$ ipython --no-banner

In [1]: import numpy as np

In [2]: np.set_printoptions(precision=2, suppress=True, linewidth=160)

In [3]: def rnd(a):
   ...:     return np.round(a, 2) + 0
   ...: 

In [4]: m1 = np.loadtxt("data.csv", delimiter=",")

In [5]: print(m1)
[[-0.83  0.08  1.03 -0.99  2.07  0.95]
 [-1.1   0.11  1.09 -0.94  2.06  0.91]
 [-0.97 -0.18  0.96 -0.93  1.99  0.93]
 [-0.79 -0.05  1.1  -1.01  2.03  1.05]
 [-1.    1.01 -0.04 -0.02 -2.04  0.95]
 [-1.05  1.05 -0.04 -0.04 -1.95  0.98]
 [-0.94  1.    0.14  0.01 -2.19  1.1 ]
 [-1.1   1.07 -0.2  -0.1  -2.08  1.08]
 [-1.99  1.86  0.92 -2.02  0.03  2.06]
 [-1.99  1.88  0.79 -2.06  0.05  2.06]
 [-2.01  1.96  1.04 -2.01 -0.03  1.85]
 [-2.09  1.96  1.04 -2.05 -0.11  1.89]]

In [6]: W2 = m1[[10, 11]].astype(float)

In [7]: for _ in range(7):
   ...:     lab = np.linalg.norm(m1[:, None] - W2, axis=-1).argmin(axis=1)
   ...:     W2 = np.array([m1[lab == j].mean(axis=0) for j in range(2)])
   ...: 

In [8]: print(lab)
[0 0 0 0 0 0 0 0 1 1 1 1]

In [9]: print(rnd(W2))
[[-0.97  0.51  0.5  -0.5  -0.01  0.99]
 [-2.02  1.92  0.95 -2.04 -0.02  1.96]]

In [10]: print(rnd(W2[1] - W2[0]))
[-1.05  1.4   0.44 -1.53  0.    0.97]

In [11]: print(np.bincount(lab))
[8 4]

In [12]: print(np.abs(W2[1] - W2[0]).argmax())
3

In [13]: B = np.c_[m1[:, :2] @ np.array([[3, 3], [3, 3]]), np.array([2, -1, 1, 0, -2, 2, 0, -1, 0, 1, -2, 2])]

In [14]: print(rnd(B))
[[-2.25 -2.25  2.  ]
 [-2.97 -2.97 -1.  ]
 [-3.45 -3.45  1.  ]
 [-2.52 -2.52  0.  ]
 [ 0.03  0.03 -2.  ]
 [ 0.    0.    2.  ]
 [ 0.18  0.18  0.  ]
 [-0.09 -0.09 -1.  ]
 [-0.39 -0.39  0.  ]
 [-0.33 -0.33  1.  ]
 [-0.15 -0.15 -2.  ]
 [-0.39 -0.39  2.  ]]

In [15]: print(rnd(np.linalg.lstsq(m1, B[:, 0])[0]))
[3. 3. 0. 0. 0. 0.]

In [16]: print(np.linalg.matrix_rank(B))
2

In [17]: print(rnd(np.linalg.norm(np.linalg.qr(m1)[0].T @ B, axis=0) ** 2 / ((B ** 2).sum(axis=0) + 1e-12)))
[1.  1.  0.1]

In [18]: B = np.array([[1, 5, -5, 1, 5, -3, -5, 3, 1],
    ...:     [-1, -2, 1, 2, -2, 5, 5, 5, -5],
    ...:     [4, -3, -1, -3, -1, -4, 0, -1, 5],
    ...:     [0, 5, 2, -3, 3, 1, 5, -3, 0],
    ...:     [0, 5, 5, -3, 5, -3, -4, -2, 0],
    ...:     [-1, -2, 1, -4, -5, -2, 1, 4, -2],
    ...:     [-4, 5, 1, -4, -5, 2, 5, 5, -3],
    ...:     [-3, -3, -1, 5, -1, 2, 4, 5, 4],
    ...:     [1, 1, -4, -2, -3, -5, 4, -3, 1]])

In [19]: W0 = np.tril(B)

In [20]: print(W0)
[[ 1  0  0  0  0  0  0  0  0]
 [-1 -2  0  0  0  0  0  0  0]
 [ 4 -3 -1  0  0  0  0  0  0]
 [ 0  5  2 -3  0  0  0  0  0]
 [ 0  5  5 -3  5  0  0  0  0]
 [-1 -2  1 -4 -5 -2  0  0  0]
 [-4  5  1 -4 -5  2  5  0  0]
 [-3 -3 -1  5 -1  2  4  5  0]
 [ 1  1 -4 -2 -3 -5  4 -3  1]]

In [21]: B = W0[0, 0] * W0[1:] - np.outer(W0[1:, 0], W0[0])

In [22]: print(B)
[[ 0 -2  0  0  0  0  0  0  0]
 [ 0 -3 -1  0  0  0  0  0  0]
 [ 0  5  2 -3  0  0  0  0  0]
 [ 0  5  5 -3  5  0  0  0  0]
 [ 0 -2  1 -4 -5 -2  0  0  0]
 [ 0  5  1 -4 -5  2  5  0  0]
 [ 0 -3 -1  5 -1  2  4  5  0]
 [ 0  1 -4 -2 -3 -5  4 -3  1]]

In [23]: print(W0[:, 0] / W0[0, 0])
[ 1. -1.  4.  0.  0. -1. -4. -3.  1.]

In [24]: print(rnd(np.linalg.norm(B, axis=1)))
[2.   3.16 6.16 9.17 7.07 9.8  9.   9.  ]

In [25]: print(rnd(np.linalg.norm(B, "nuc")))
46.26

In [26]: print(rnd(np.linalg.norm(B, 1)), rnd(np.linalg.norm(B, np.inf)))
26.0 23.0

In [27]: print(rnd(np.linalg.norm(B, 2)))
13.31

In [28]: print(round(np.log10(np.linalg.cond(W0))))
3

In [29]: print(np.linalg.cond(W0) > 100)
True

In [30]: print(rnd(np.abs(np.linalg.svd(W0)[2][-1])))
[0.01 0.01 0.09 0.04 0.06 0.11 0.06 0.03 0.98]

In [31]: print(np.argsort(-np.linalg.norm(W0, axis=0).round(6), kind="stable")[:3])
[1 4 3]

In [32]: print(rnd(np.linalg.norm(W0, 2) / np.linalg.norm(W0)))
0.61

In [33]: Q, _ = np.linalg.qr(np.array([[1.4, -0.1, -1.6, 0.8, 0.2, 0.6, 0.3, -0.2, 0.5, 1.2],
    ...:     [0.4, -0.3, 1.0, -0.2, 0.6, -1.0, 1.0, -0.3, 0.9, 1.3],
    ...:     [0.5, 0.0, -0.6, -0.4, -1.7, -1.8, 1.4, -1.1, 1.2, 1.2],
    ...:     [-0.3, -1.3, 0.2, 1.2, 1.3, -0.7, -0.3, 0.5, 0.1, -0.5],
    ...:     [-0.6, 0.8, 0.0, 1.0, 0.2, 0.2, -0.4, -1.2, 0.1, 0.1],
    ...:     [-0.4, 2.0, 0.9, 2.9, 0.5, -1.4, -0.9, -1.5, -0.1, 0.7],
    ...:     [-0.3, 0.1, 1.2, -0.4, 0.1, -0.5, 0.8, -0.5, 1.1, 0.1],
    ...:     [-0.2, -0.6, 0.9, 0.1, -1.3, -0.3, 0.0, -2.3, 1.2, 0.9],
    ...:     [0.2, -1.2, -0.8, 0.4, -0.1, -0.5, 1.3, -0.6, -1.4, 1.3],
    ...:     [0.2, 0.4, 0.2, -0.1, 0.7, 0.3, 0.0, -0.9, 1.5, -1.1]]))

In [34]: feats = 5 * Q

In [35]: print(rnd(feats))
[[-3.92  0.77 -0.55 -1.68 -0.3   1.64 -0.51  0.33  1.65 -0.26]
 [-1.12 -0.26  3.39 -0.36 -0.93 -1.22 -0.58  0.02 -1.35 -2.74]
 [-1.4   0.34 -0.27  0.55  2.97 -3.27  0.5  -1.2   1.14 -0.1 ]
 [ 0.84 -2.51  0.09 -2.93 -1.27 -1.11  1.67 -0.8   1.77  0.09]
 [ 1.68  1.01 -1.58 -0.66  0.03  0.28 -2.18 -1.74  1.26 -2.96]
 [ 1.12  3.28  0.75 -3.04  0.67 -0.65  0.28  0.71 -0.86  0.99]
 [ 0.84 -0.03  2.15  0.59 -0.14 -0.42 -2.56  1.19  2.94  1.58]
 [ 0.56 -1.2   1.83 -0.78  3.2   2.72  0.2  -1.26 -0.1  -0.06]
 [-0.56 -1.99 -1.16 -1.55  0.64 -0.9  -3.11  0.24 -2.19  1.1 ]
 [-0.56  0.85  0.85  0.35 -1.56  0.06 -0.54 -4.03 -0.49  1.98]]

In [36]: print(rnd(feats[:, 3] @ feats[:, 8]))
0.0

In [37]: print(rnd(np.linalg.svd(feats, compute_uv=False)))
[5. 5. 5. 5. 5. 5. 5. 5. 5. 5.]

In [38]: print(rnd(np.linalg.norm(feats, axis=0)))
[5. 5. 5. 5. 5. 5. 5. 5. 5. 5.]

In [39]: B = feats / np.sqrt((feats ** 2).mean(axis=1, keepdims=True))

In [40]: print(rnd(np.linalg.norm(B, axis=1)))
[3.16 3.16 3.16 3.16 3.16 3.16 3.16 3.16 3.16 3.16]

In [41]: print(np.linalg.matrix_rank(feats - feats.mean(axis=1, keepdims=True)))
9

In [42]: K = np.load("m.npy")

In [43]: print(K)
[[ 0  0  0  0  0  0  3  0]
 [ 0  0  0  0  0  0  0 -3]
 [ 2  0  0  0  0  0  0  0]
 [ 0  0  0  0  5  0  0  0]
 [ 0  1  0  0  0  0  0  0]
 [ 0  0 -2  0  0  0  0  0]
 [ 0  0  0  0  0 -5  0  0]
 [ 0  0  0  3  0  0  0  0]]

In [44]: print(rnd(np.sort(np.linalg.eigvals(W0))))
[-3. -2. -2. -1.  1.  1.  5.  5.  5.]

In [45]: print(W0 @ W0)
[[  1   0   0   0   0   0   0   0   0]
 [  1   4   0   0   0   0   0   0   0]
 [  3   9   1   0   0   0   0   0   0]
 [  3 -31  -8   9   0   0   0   0   0]
 [ 15 -15  14  -6  25   0   0   0   0]
 [  7 -40 -36  35 -15   4   0   0   0]
 [-27 -37 -27  -1 -60   6  25   0   0]
 [-37  30   7 -11 -40  14  40  25   0]
 [-17  25 -17   2 -10   7  12 -18   1]]

In [46]: print(np.linalg.matrix_rank(W0 - W0[0, 0] * np.eye(9)))
8

In [47]: rng = np.random.default_rng(81)

In [48]: B = K + rng.integers(-2, 3, (8, 7)) @ rng.integers(-2, 3, (7, 8))

In [49]: print(B)
[[ -7  -2   8   1  -6  -5  -6   0]
 [  0  -3   1   2   4   5   0  -1]
 [  9   8   5  -5   3   2  -5   3]
 [  1   2  -6  -1   8   3  11  -6]
 [  3   0  -2  -1   2   1   4  -5]
 [ -6 -10  -1   7   3   4   0   6]
 [ -8  -2   6   0  -8 -11  -6  -6]
 [ 10   8  -4  -1   0   4  -8   0]]

In [50]: print(rnd(np.linalg.svd(B - K, compute_uv=False)))
[26.8  22.82 16.4   7.42  5.72  3.24  0.27  0.  ]

In [51]: print(np.abs(B - K).sum(axis=1))
[38 17 38 33 19 37 42 38]

In [52]: print(K.T @ K)
[[ 4  0  0  0  0  0  0  0]
 [ 0  1  0  0  0  0  0  0]
 [ 0  0  4  0  0  0  0  0]
 [ 0  0  0  9  0  0  0  0]
 [ 0  0  0  0 25  0  0  0]
 [ 0  0  0  0  0 25  0  0]
 [ 0  0  0  0  0  0  9  0]
 [ 0  0  0  0  0  0  0  9]]

In [53]: print(K[:, 7] @ K[:, 5])
0

In [54]: print(rnd(np.linalg.pinv(K)))
[[ 0.    0.    0.5   0.    0.    0.    0.    0.  ]
 [ 0.    0.    0.    0.    1.    0.    0.    0.  ]
 [ 0.    0.    0.    0.    0.   -0.5   0.    0.  ]
 [ 0.    0.    0.    0.    0.    0.    0.    0.33]
 [ 0.    0.    0.    0.2   0.    0.    0.    0.  ]
 [ 0.    0.    0.    0.    0.    0.   -0.2   0.  ]
 [ 0.33  0.    0.    0.    0.    0.    0.    0.  ]
 [ 0.   -0.33  0.    0.    0.    0.    0.    0.  ]]

In [55]: print(rnd(np.linalg.svd(K, compute_uv=False)))
[5. 5. 3. 3. 3. 2. 2. 1.]

In [56]: print(K @ K.T)
[[ 9  0  0  0  0  0  0  0]
 [ 0  9  0  0  0  0  0  0]
 [ 0  0  4  0  0  0  0  0]
 [ 0  0  0 25  0  0  0  0]
 [ 0  0  0  0  1  0  0  0]
 [ 0  0  0  0  0  4  0  0]
 [ 0  0  0  0  0  0 25  0]
 [ 0  0  0  0  0  0  0  9]]
